% ipython --no-banner

In [1]: import numpy as np

In [2]: np.set_printoptions(precision=2, suppress=True, linewidth=200)

In [3]: def rd(a):
   ...:     return np.round(a, 2) + 0
   ...: 

In [4]: Z = np.sign(np.array([[-1, -1, 2, 2], [1, 3, 3, 2], [-3, -2, 1, -3], [1, 2, 0, 1]]))

In [5]: out = (np.tril(Z, -1) + np.eye(4)) @ (np.triu(Z, 1) + np.eye(4))

In [6]: evals = np.array([1, -2, 2, 2])

In [7]: M = np.rint(out * evals @ np.linalg.inv(out)) + 0

In [8]: M
Out[8]: 
array([[-2.,  5., -2., -4.],
       [ 0., -1.,  2.,  4.],
       [ 0.,  3.,  0., -4.],
       [ 0., -3.,  2.,  6.]])

In [9]: rd(np.linalg.svd(M, compute_uv=False))
Out[9]: array([11.5 ,  2.96,  1.75,  0.13])

In [10]: M.shape
Out[10]: (4, 4)

In [11]: rd(np.linalg.norm(M))
Out[11]: np.float64(12.0)

In [12]: np.zeros(4, 4)
Traceback (most recent call last):
  Cell In[12], line 1
    np.zeros(4, 4)
TypeError: Cannot interpret '4' as a data type


In [13]: M[:, 4]
Traceback (most recent call last):
  Cell In[13], line 1
    M[:, 4]
IndexError: index 4 is out of bounds for axis 1 with size 4


In [14]: print(M.sum(axis=0))
[-2.  4.  2.  2.]

In [15]: M.mean(axis=0)
Out[15]: array([-0.5,  1. ,  0.5,  0.5])

In [16]: J = np.loadtxt("mat.csv", delimiter=",")

In [17]: J
Out[17]: 
array([[ 0.,  0.,  0.,  0.,  0.,  0.,  0.,  3.,  0.,  0.,  0.,  0.,  0., -3.],
       [ 0.,  0.,  0.,  0.,  0.,  0.,  0.,  3.,  2.,  1.,  0.,  0.,  0.,  0.],
       [ 0.,  3.,  0.,  0., -2.,  0.,  0.,  0.,  0.,  0.,  0.,  0.,  2.,  0.],
       [-2.,  0.,  0.,  0.,  0.,  0.,  2.,  1., -1.,  0.,  0.,  2.,  0.,  3.],
       [ 0.,  0.,  0., -2.,  0., -1.,  0.,  0.,  0.,  0.,  0.,  0.,  2.,  0.],
       [ 0.,  0.,  2.,  0.,  0.,  0.,  0.,  0.,  0.,  1.,  3.,  0.,  0.,  0.],
       [-3.,  0.,  0.,  0.,  0.,  0.,  1.,  0.,  0.,  0.,  2.,  0.,  0.,  0.]])

In [18]: np.linalg.norm(J, axis=1).argmax()
Out[18]: np.int64(3)

In [19]: rd(np.linalg.norm(J[3], 1)), rd(np.linalg.norm(J[3], np.inf))
Out[19]: (np.float64(11.0), np.float64(3.0))

In [20]: rd(np.linalg.norm(J, axis=0))
Out[20]: array([3.61, 3.  , 2.  , 2.  , 2.  , 1.  , 2.24, 4.36, 2.24, 1.41, 3.61, 2.  , 2.83, 4.24])

In [21]: T = np.stack([J, 5 * J, J[::-1]])

In [22]: print(np.linalg.matrix_rank(T))
[7 7 7]

In [23]: T.sum(axis=0)
Out[23]: 
array([[ -3.,   0.,   0.,   0.,   0.,   0.,   1.,  18.,   0.,   0.,   2.,   0.,   0., -18.],
       [  0.,   0.,   2.,   0.,   0.,   0.,   0.,  18.,  12.,   7.,   3.,   0.,   0.,   0.],
       [  0.,  18.,   0.,  -2., -12.,  -1.,   0.,   0.,   0.,   0.,   0.,   0.,  14.,   0.],
       [-14.,   0.,   0.,   0.,   0.,   0.,  14.,   7.,  -7.,   0.,   0.,  14.,   0.,  21.],
       [  0.,   3.,   0., -12.,  -2.,  -6.,   0.,   0.,   0.,   0.,   0.,   0.,  14.,   0.],
       [  0.,   0.,  12.,   0.,   0.,   0.,   0.,   3.,   2.,   7.,  18.,   0.,   0.,   0.],
       [-18.,   0.,   0.,   0.,   0.,   0.,   6.,   3.,   0.,   0.,  12.,   0.,   0.,  -3.]])

In [24]: print(rd(np.linalg.norm(T, axis=(1, 2))))
[10.44 52.2  10.44]

In [25]: np.einsum("bij,cij->bc", T, T)
Out[25]: 
array([[ 109.,  545.,   33.],
       [ 545., 2725.,  165.],
       [  33.,  165.,  109.]])
